$ ipython --no-banner

In [1]: import numpy as np

In [2]: np.set_printoptions(precision=2, suppress=True, linewidth=140, sign=" ")

In [3]: def rnd(a):
   ...:     return np.round(a, 2) + 0
   ...: 

In [4]: A = np.load("mat.npy")

In [5]: A
Out[5]: 
array([[ -9.01,  28.81, -16.81,   2.67,  -1.75],
       [ -6.48,  24.11, -12.43,   3.53,  -0.18],
       [  1.22,   7.63,   3.3 ,   9.67,   4.2 ],
       [  7.05, -27.27,   9.61, -14.  ,  -0.3 ],
       [  7.95,  10.01,   1.16, -11.01,  13.17],
       [  4.4 ,  21.71,  -1.4 ,   0.45,  12.57],
       [  6.36, -11.03,   4.48, -13.14,   4.14],
       [  8.48, -10.59,   4.82, -17.82,   6.84],
       [ -2.06,  19.77,  -8.49,  -1.14,   3.92],
       [-10.01,  -2.35,  -5.55,  10.79, -13.17],
       [  6.25, -10.4 ,  10.44,   1.58,   4.4 ],
       [-11.34,  -9.44,  -2.97,  15.95, -17.16],
       [  3.97, -24.8 ,  10.96,  -1.02,  -3.23],
       [ -9.11,  -8.86,  -2.06,  12.23, -14.13],
       [  3.93, -22.18,   9.12,  -3.16,  -2.48],
       [ -4.68, -19.28,  -1.61,  -4.67, -12.49],
       [ -8.12,   8.98,  -6.22,  12.56,  -7.12],
       [ -4.67,  33.08, -11.23,   7.69,   5.31],
       [ -9.34,  15.53, -10.22,  10.18,  -6.3 ],
       [  2.11, -26.64,   9.35,  -1.44,  -5.98],
       [ -0.65,  21.55,  -8.02,  -2.79,   6.18],
       [ -7.16,  16.95, -13.78,  -3.01,  -3.47],
       [ -7.27,  -1.62,  -3.58,   9.17,  -9.57],
       [ -5.08,   2.44,  -8.47,  -5.39,  -5.73]])

In [6]: G = np.cov(A, rowvar=False)

In [7]: rnd(np.corrcoef(A[:, 0], A[:, 1])[0, 1])
Out[7]: np.float64(-0.38)

In [8]: rnd(np.corrcoef(A.T))
Out[8]: 
array([[ 1.  , -0.38,  0.75, -0.76,  0.72],
       [-0.38,  1.  , -0.83,  0.28,  0.37],
       [ 0.75, -0.83,  1.  , -0.37,  0.13],
       [-0.76,  0.28, -0.37,  1.  , -0.54],
       [ 0.72,  0.37,  0.13, -0.54,  1.  ]])

In [9]: G.shape
Out[9]: (5, 5)

In [10]: rnd(np.median(A, axis=0))
Out[10]: array([-3.36,  0.41, -2.52, -0.29, -2.12])

In [11]: np.argsort(-A.std(axis=0).round(6), kind="stable")
Out[11]: array([ 1,  3,  2,  4,  0])

In [12]: F = np.loadtxt("case9.csv", delimiter=",")

In [13]: rnd(F)
Out[13]: 
array([[ 0.5 ,  0.  ,  0.  ,  0.5 ],
       [ 0.  ,  0.5 ,  0.  ,  0.5 ],
       [ 0.5 ,  0.  ,  0.5 ,  0.  ],
       [ 0.33,  0.33,  0.  ,  0.33]])

In [14]: left, s, Vt = np.linalg.svd(F, full_matrices=False)

In [15]: rnd(s / s[0])
Out[15]: array([ 1.  ,  0.67,  0.36,  0.13])

In [16]: rnd(np.sqrt((s ** 2).sum())), rnd(np.linalg.norm(F))
Out[16]: (np.float64(1.35), np.float64(1.35))

In [17]: rnd(np.cumsum(s ** 2) / np.sum(s ** 2))
Out[17]: array([ 0.63,  0.91,  0.99,  1.  ])

In [18]: left.shape, s.shape, Vt.shape
Out[18]: ((4, 4), (4,), (4, 4))

In [19]: (s > 1e-8).sum()
Out[19]: np.int64(4)

In [20]: rnd(s)
Out[20]: array([ 1.07,  0.72,  0.38,  0.14])

In [21]: rnd(left.T @ left)
Out[21]: 
array([[ 1.,  0.,  0.,  0.],
       [ 0.,  1.,  0.,  0.],
       [ 0.,  0.,  1.,  0.],
       [ 0.,  0.,  0.,  1.]])

In [22]: other = F / np.sqrt((F ** 2).mean(axis=1, keepdims=True))

In [23]: rnd(other[1])
Out[23]: array([ 0.  ,  1.41,  0.  ,  1.41])

In [24]: np.linalg.matrix_rank(F - F.mean(axis=1, keepdims=True))
Out[24]: np.int64(3)

In [25]: other = np.array([[3, 1], [2, 2], [2, 1], [0, 0]])

In [26]: np.vstack([F, other.T]).shape
Out[26]: (6, 4)

In [27]: np.linalg.matrix_rank(np.vstack([F, other.T]))
Out[27]: np.int64(4)

In [28]: other @ F
---------------------------------------------------------------------------
ValueError                                Traceback (most recent call last)
Cell In[28], line 1
----> 1 other @ F

ValueError: matmul: Input operand 1 has a mismatch in its core dimension 0, with gufunc signature (n?,k),(k,m?)->(n?,m?) (size 4 is different from 2)

In [29]: rnd(np.einsum("ij->j", F))
Out[29]: array([ 1.33,  0.83,  0.5 ,  1.33])

In [30]: other = F / np.linalg.norm(F, axis=1, keepdims=True)

In [31]: G = other @ other.T

In [32]: rnd(G[2])
Out[32]: array([ 0.5 ,  0.  ,  1.  ,  0.41])

In [33]: np.degrees(np.arccos(np.clip(G[2, 1], -1, 1)))
Out[33]: np.float64(90.0)

In [34]: rnd(G)
Out[34]: 
array([[ 1.  ,  0.5 ,  0.5 ,  0.82],
       [ 0.5 ,  1.  ,  0.  ,  0.82],
       [ 0.5 ,  0.  ,  1.  ,  0.41],
       [ 0.82,  0.82,  0.41,  1.  ]])

In [35]: (G - 2 * np.eye(4)).round(6).argmax(axis=1)
Out[35]: array([ 3,  3,  0,  0])

In [36]: rnd(np.linalg.eigvals(F).sum().real)
Out[36]: np.float64(1.83)

In [37]: rnd(np.poly(F))
Out[37]: array([ 1.  , -1.83,  0.92, -0.04, -0.04])

In [38]: rnd(np.linalg.det(2 * F)), rnd(np.linalg.det(F))
Out[38]: (np.float64(-0.67), np.float64(-0.04))

In [39]: rnd(np.einsum("ii->", F))
Out[39]: np.float64(1.83)

In [40]: rnd(np.kron(np.eye(2, dtype=int), F))
Out[40]: 
array([[ 0.5 ,  0.  ,  0.  ,  0.5 ,  0.  ,  0.  ,  0.  ,  0.  ],
       [ 0.  ,  0.5 ,  0.  ,  0.5 ,  0.  ,  0.  ,  0.  ,  0.  ],
       [ 0.5 ,  0.  ,  0.5 ,  0.  ,  0.  ,  0.  ,  0.  ,  0.  ],
       [ 0.33,  0.33,  0.  ,  0.33,  0.  ,  0.  ,  0.  ,  0.  ],
       [ 0.  ,  0.  ,  0.  ,  0.  ,  0.5 ,  0.  ,  0.  ,  0.5 ],
       [ 0.  ,  0.  ,  0.  ,  0.  ,  0.  ,  0.5 ,  0.  ,  0.5 ],
       [ 0.  ,  0.  ,  0.  ,  0.  ,  0.5 ,  0.  ,  0.5 ,  0.  ],
       [ 0.  ,  0.  ,  0.  ,  0.  ,  0.33,  0.33,  0.  ,  0.33]])

In [41]: m1 = np.load("test7.npy")

In [42]: m1
Out[42]: 
array([[  5,   6,   7,   8,   9,  10],
       [ 11,  12,  13,  14,  15,  16],
       [ 17,  18,  19,  20,  21,  22],
       [ 23,  24,  25,  26,  27,  28]])

In [43]: def softmax(z):
    ...:     e = np.exp(z - z.max(axis=-1, keepdims=True))
    ...:     return e / e.sum(axis=-1, keepdims=True)
    ...: 

In [44]: rnd(softmax(m1[1] + 4))
Out[44]: array([ 0.  ,  0.01,  0.03,  0.09,  0.23,  0.63])

In [45]: scores = m1 @ m1.T / np.sqrt(6)

In [46]: rnd(softmax(scores + np.triu(np.full(scores.shape, -np.inf), 1)))
Out[46]: 
array([[ 1.,  0.,  0.,  0.],
       [ 0.,  1.,  0.,  0.],
       [ 0.,  0.,  1.,  0.],
       [ 0.,  0.,  0.,  1.]])

In [47]: softmax(scores).round(6).argmax(axis=1)
Out[47]: array([ 3,  3,  3,  3])

In [48]: G = m1.T @ m1

In [49]: rnd(np.linalg.svd(m1, compute_uv=False) ** 2)
Out[49]: array([ 7674.15,     9.85,     0.  ,     0.  ])

In [50]: np.allclose(G, G.T)
Out[50]: True

In [51]: rnd(np.linalg.eigvalsh(G)[::-1])
Out[51]: array([ 7674.15,     9.85,     0.  ,     0.  ,     0.  ,     0.  ])

In [52]: other = np.array([[0, 5, 4], [1, 2, 1], [0, 5, 0], [5, 3, 1], [5, 0, 3], [0, 5, 2]])

In [53]: np.einsum("ij,ij->i", m1, m1)
Out[53]: array([  355,  1111,  2299,  3919])

In [54]: np.linalg.matrix_rank(np.vstack([m1, other.T]))
Out[54]: np.int64(5)

In [55]: other.T @ m1.T
Out[55]: 
array([[  91,  157,  223,  289],
       [ 146,  266,  386,  506],
       [  81,  147,  213,  279]])

In [56]: np.linalg.matrix_rank(m1 @ other)
Out[56]: np.int64(2)

In [57]: np.vstack([m1, other.T]).shape
Out[57]: (7, 6)

In [58]: np.abs(np.diag(np.linalg.qr(m1)[1])) > 1e-9
Out[58]: array([ True,  True, False, False])

In [59]: np.linalg.lstsq(m1[:-1].T, m1[-1])[2]
Out[59]: np.int32(2)

In [60]: rnd(m1 @ np.linalg.pinv(m1) @ m1)
Out[60]: 
array([[  5.,   6.,   7.,   8.,   9.,  10.],
       [ 11.,  12.,  13.,  14.,  15.,  16.],
       [ 17.,  18.,  19.,  20.,  21.,  22.],
       [ 23.,  24.,  25.,  26.,  27.,  28.]])

In [61]: np.unique(m1.round(6), axis=0).shape
Out[61]: (4, 6)

In [62]: np.allclose(m1[:-1].T @ np.linalg.lstsq(m1[:-1].T, m1[-1])[0], m1[-1])
Out[62]: True

In [63]: mat = np.load("layer14.npy")

In [64]: mat
Out[64]: 
array([[ 1,  0],
       [ 0,  1]])

In [65]: ev, vecs = np.linalg.eigh(mat)

In [66]: vec = np.array([3, 5])

In [67]: np.abs(mat).sum(axis=1).max(), np.abs(ev).max()
Out[67]: (np.int64(1), np.float64(1.0))

In [68]: vecs * np.abs(ev) @ vecs.T
Out[68]: 
array([[ 1.,  0.],
       [ 0.,  1.]])

In [69]: vecs * np.sqrt(ev) @ vecs.T
Out[69]: 
array([[ 1.,  0.],
       [ 0.,  1.]])

In [70]: r0 = np.array([1, 0])

In [71]: other = mat + np.outer(r0, np.eye(2)[0])

In [72]: np.linalg.matrix_rank(other - mat)
Out[72]: np.int64(1)

In [73]: rnd(np.linalg.det(other) / np.linalg.det(mat)), rnd(1 + np.linalg.solve(mat, r0)[0])
Out[73]: (np.float64(2.0), np.float64(2.0))

In [74]: vec = np.array([-3, 5])

In [75]: np.eye(2) - mat
Out[75]: 
array([[ 0.,  0.],
       [ 0.,  0.]])

In [76]: np.trace(mat)
Out[76]: np.int64(2)

In [77]: (vec - mat @ vec) @ (mat @ vec)
Out[77]: np.int64(0)

In [78]: W0 = np.array([[0.0, 6.0, 8.0, 7.0],
    ...:     [6.0, 0.0, 0.0, 0.0],
    ...:     [8.0, 0.0, 0.0, 0.0],
    ...:     [7.0, 0.0, 0.0, 0.0]])

In [79]: rnd(np.linalg.eigvalsh(W0).min())
Out[79]: np.float64(-12.21)

In [80]: [round(float(np.linalg.det(W0[:i, :i])), 2) + 0 for i in range(1, 5)]
Out[80]: [0.0, -36.0, 0.0, 0.0]

In [81]: ev, vecs = np.linalg.eigh(W0)

In [82]: ev.sum(), np.trace(W0)
Out[82]: (np.float64(0.0), np.float64(0.0))

In [83]: (ev > 1e-8).sum(), (ev < -1e-8).sum()
Out[83]: (np.int64(1), np.int64(1))

In [84]: rnd(np.linalg.eigvalsh(W0 @ W0))
Out[84]: array([   0.,    0.,  149.,  149.])

In [85]: rnd(ev)
Out[85]: array([-12.21,   0.  ,   0.  ,  12.21])

In [86]: np.unique(ev.round(6) + 0, return_counts=True)[1]
Out[86]: array([ 1,  2,  1])

In [87]: rnd(vecs @ np.diag(ev) @ vecs.T)
Out[87]: 
array([[ 0.,  6.,  8.,  7.],
       [ 6.,  0.,  0.,  0.],
       [ 8.,  0.,  0.,  0.],
       [ 7.,  0.,  0.,  0.]])

In [88]: M = np.load("block0.npy")

In [89]: M
Out[89]: 
array([[ 1, -2,  4],
       [ 1, -1,  1],
       [ 1,  0,  0],
       [ 1,  1,  1]])

In [90]: rnd(softmax(10 * M[1]))
Out[90]: array([ 0.5,  0. ,  0.5])

In [91]: rnd(softmax(M[1]))
Out[91]: array([ 0.47,  0.06,  0.47])

In [92]: rnd(softmax(M[1] + 3))
Out[92]: array([ 0.47,  0.06,  0.47])

In [93]: scores = M @ M.T / np.sqrt(3)

In [94]: rnd(softmax(scores + np.triu(np.full(scores.shape, -np.inf), 1)))
Out[94]: 
array([[ 1.  ,  0.  ,  0.  ,  0.  ],
       [ 0.91,  0.09,  0.  ,  0.  ],
       [ 0.33,  0.33,  0.33,  0.  ],
       [ 0.38,  0.12,  0.12,  0.38]])

In [95]: r0 = np.array([-4, 1, -3])

In [96]: np.array([np.convolve(row, r0, "same") for row in M])
Out[96]: 
array([[  9, -21,  10],
       [  5,  -8,   4],
       [  1,  -3,   0],
       [ -3,  -6,  -2]])

In [97]: np.correlate(M[2], M[3], "full")
Out[97]: array([ 1,  1,  1,  0,  0])

In [98]: hat = M @ np.linalg.solve(M.T @ M, M.T)

In [99]: rnd((np.eye(4) - hat) @ M)
Out[99]: 
array([[ 0.,  0.,  0.],
       [ 0.,  0.,  0.],
       [ 0.,  0.,  0.],
       [ 0.,  0.,  0.]])

In [100]: np.allclose(hat @ hat, hat)
Out[100]: True

In [101]: rnd(np.diag(hat))
Out[101]: array([ 0.95,  0.55,  0.55,  0.95])

In [102]: np.linalg.matrix_rank(np.eye(4) - hat)
Out[102]: np.int64(1)

In [103]: rnd(hat @ M[:, 0])
Out[103]: array([ 1.,  1.,  1.,  1.])

In [104]: rnd(hat)
Out[104]: 
array([[ 0.95,  0.15, -0.15,  0.05],
       [ 0.15,  0.55,  0.45, -0.15],
       [-0.15,  0.45,  0.55,  0.15],
       [ 0.05, -0.15,  0.15,  0.95]])
